% python3 -q
>>> import numpy as np
>>> import numpy.linalg as la
>>> np.set_printoptions(suppress=True, linewidth=100)
>>> sv = 10 * 0.9 ** np.arange(5)
>>> rng = np.random.default_rng(576921)
>>> W0 = rng.normal(size=(21, 5)) * rng.permutation(sv)
>>> W0.round(2)
array([[ -6.  ,   4.83,   5.92,  -5.51, -14.09],
       [  8.92,  10.92,   8.69,  -4.47,   1.09],
       [ 11.31,   3.79,   5.12,  -2.71,   7.08],
       [ 11.84,   1.1 ,  -5.45,   7.24,   2.72],
       [ -4.17,  10.85,   0.3 ,  -1.9 ,   4.08],
       [  6.38,  -9.66,   6.99,  -7.02,   8.16],
       [ 11.09,   1.76,  -9.92,   8.99,   4.36],
       [  0.18,  -0.78, -12.31,  -3.56,   7.02],
       [ 19.17,   1.65, -14.05,  -2.94,  -1.46],
       [  3.28,   8.78,  -3.44,   4.21, -10.2 ],
       [  3.38,   9.64, -23.71,  -0.3 ,  -3.3 ],
       [ 12.31, -19.35, -16.57,  -6.58,   2.03],
       [  1.02,  -9.75,   3.97,  -4.23,  -1.63],
       [-10.06,  20.74,   5.42,   6.53,  -2.48],
       [  8.97,  -4.53,  -7.92,   2.37,  -1.1 ],
       [  3.15,  -5.89,  -7.55,  -3.19,  14.37],
       [  1.91,  -2.2 ,  11.59,  -9.83,  -3.83],
       [  5.08,   3.61,   8.34,   7.01, -10.35],
       [ -4.01,  -5.45,  27.9 ,  -3.98,  12.16],
       [  4.7 ,   6.28, -16.14, -10.31,  -2.65],
       [ -4.78,  -3.49,  -1.22,  12.02,   3.12]])
>>> basis = W0[[18, 0]].astype(float)
>>> for _ in range(4):
...     z = la.norm(W0[:, None] - basis, axis=-1).argmin(axis=1)
...     basis = np.array([W0[z == j].mean(axis=0) for j in range(2)])
... 
>>> z
array([1, 1, 1, 1, 1, 0, 1, 1, 1, 1, 1, 1, 0, 1, 1, 1, 0, 1, 0, 1, 1])
>>> np.abs(basis[1] - basis[0]).argmax()
np.int64(2)
>>> basis.round(2)
array([[ 1.33, -6.76, 12.61, -6.26,  3.71],
       [ 4.61,  2.93, -4.97,  0.41,  0.01]])
>>> K = np.load("sample6.npy")
>>> K
array([[-1, -1, -1, -1],
       [ 0,  5,  0,  5],
       [-1, -1, -1, -1],
       [ 0,  5,  0,  5]])
>>> # column 2 repeats column 0
>>> la.lstsq(K[:-1].T, K[-1])[2]
np.int32(2)
>>> np.round(K @ la.pinv(K) @ K, 2) + 0
array([[-1., -1., -1., -1.],
       [ 0.,  5.,  0.,  5.],
       [-1., -1., -1., -1.],
       [ 0.,  5.,  0.,  5.]])
>>> np.unique(K.round(6), axis=0).shape
(2, 4)
>>> np.allclose(K[:-1].T @ la.lstsq(K[:-1].T, K[-1])[0], K[-1])
True
>>> T = np.stack([K, 3 * K, K[::-1]])
>>> print(np.round(la.norm(T, axis=(1, 2)), 2))
[10.39 31.18 10.39]
>>> print(la.matrix_rank(T))
[2 2 2]
>>> print(np.round(la.det(T), 2))
[0. 0. 0.]
>>> la.matrix_rank(T.reshape(3, -1))
np.int64(2)
>>> (T @ K.T).shape
(3, 4, 4)
>>> mat = np.array([[0, 0, 0, 0, 0, 0, 4], [0, 0, 4, 0, 3, 1, 0], [5, 4, 1, 0, 0, 0, 3]])
>>> left, sv, Vh = la.svd(mat, full_matrices=False)
>>> print(left.shape, sv.shape, Vh.shape)
(3, 3) (3,) (3, 7)
>>> round(np.sqrt((sv ** 2).sum()), 2), round(float(la.norm(mat)), 2)
(np.float64(9.64), 9.64)
>>> (sv > 1e-8).sum()
np.int64(3)
>>> np.round(np.cumsum(sv ** 2) / np.sum(sv ** 2), 2)
array([0.59, 0.87, 1.  ])
>>> np.round(sv / sv[0], 2)
array([1.  , 0.68, 0.47])
>>> arr = np.load("dump.npy")
>>> arr
array([[1.  , 0.2 , 0.04, 0.01, 0.  ],
       [0.2 , 1.  , 0.2 , 0.04, 0.01],
       [0.04, 0.2 , 1.  , 0.2 , 0.04],
       [0.01, 0.04, 0.2 , 1.  , 0.2 ],
       [0.  , 0.01, 0.04, 0.2 , 1.  ]])
>>> # symmetric, so the eigenvalues are real
>>> w, vecs = la.eig(arr)
>>> np.round(np.sort(la.eigvals(arr.T)), 2)
array([0.69, 0.79, 0.95, 1.17, 1.4 ])
>>> round(np.prod(w), 2)
np.float64(0.85)
>>> np.round(arr @ vecs[:, 0] - w[0] * vecs[:, 0], 2) + 0
array([0., 0., 0., 0., 0.])
>>> out = arr / np.sqrt((arr ** 2).mean(axis=1, keepdims=True))
>>> la.matrix_rank(out) == la.matrix_rank(arr)
np.True_
>>> np.round(la.norm(out, axis=1), 2)
array([2.24, 2.24, 2.24, 2.24, 2.24])
>>> out[0].round(2)
array([2.19, 0.44, 0.09, 0.02, 0.  ])
>>> L = la.cholesky(arr)
>>> round(float(np.prod(np.diag(L)) ** 2), 2), round(la.det(arr), 2)
(0.85, np.float64(0.85))
>>> la.eigvalsh(arr).min() > 0
np.True_
>>> arr / np.sqrt(np.outer(np.diag(arr), np.diag(arr)))
array([[1.  , 0.2 , 0.04, 0.01, 0.  ],
       [0.2 , 1.  , 0.2 , 0.04, 0.01],
       [0.04, 0.2 , 1.  , 0.2 , 0.04],
       [0.01, 0.04, 0.2 , 1.  , 0.2 ],
       [0.  , 0.01, 0.04, 0.2 , 1.  ]])
>>> np.allclose(arr, arr.T)
True
>>> round(la.det(arr), 2)
np.float64(0.85)
>>> np.allclose(arr @ arr.T, arr.T @ arr)
True
>>> w, vecs = la.eigh(arr)
>>> x0 = np.array([2, 1, 3, 1, 2])
>>> round(x0 @ arr @ x0 / (x0 @ x0), 2), np.round(w[0], 2), round(w[-1], 2)
(np.float64(1.27), np.float64(0.69), np.float64(1.4))
>>> print(np.abs(arr).sum(axis=1).max(), round(float(np.abs(w).max()), 2))
1.48 1.4
>>> np.round(la.eigvalsh(arr[1:, 1:]), 2)
array([0.71, 0.85, 1.08, 1.36])
>>> feats = np.loadtxt("block0.csv", delimiter=",")
>>> feats
array([[0., 0., 1., 0.],
       [0., 0., 0., 0.],
       [1., 0., 0., 0.],
       [0., 0., 0., 0.]])
>>> feats @ feats.T
array([[1., 0., 0., 0.],
       [0., 0., 0., 0.],
       [0., 0., 1., 0.],
       [0., 0., 0., 0.]])
>>> feats[:, 1] @ feats[:, 2]
np.float64(0.0)
>>> np.round(la.svd(feats, compute_uv=False), 2)
array([1., 1., 0., 0.])
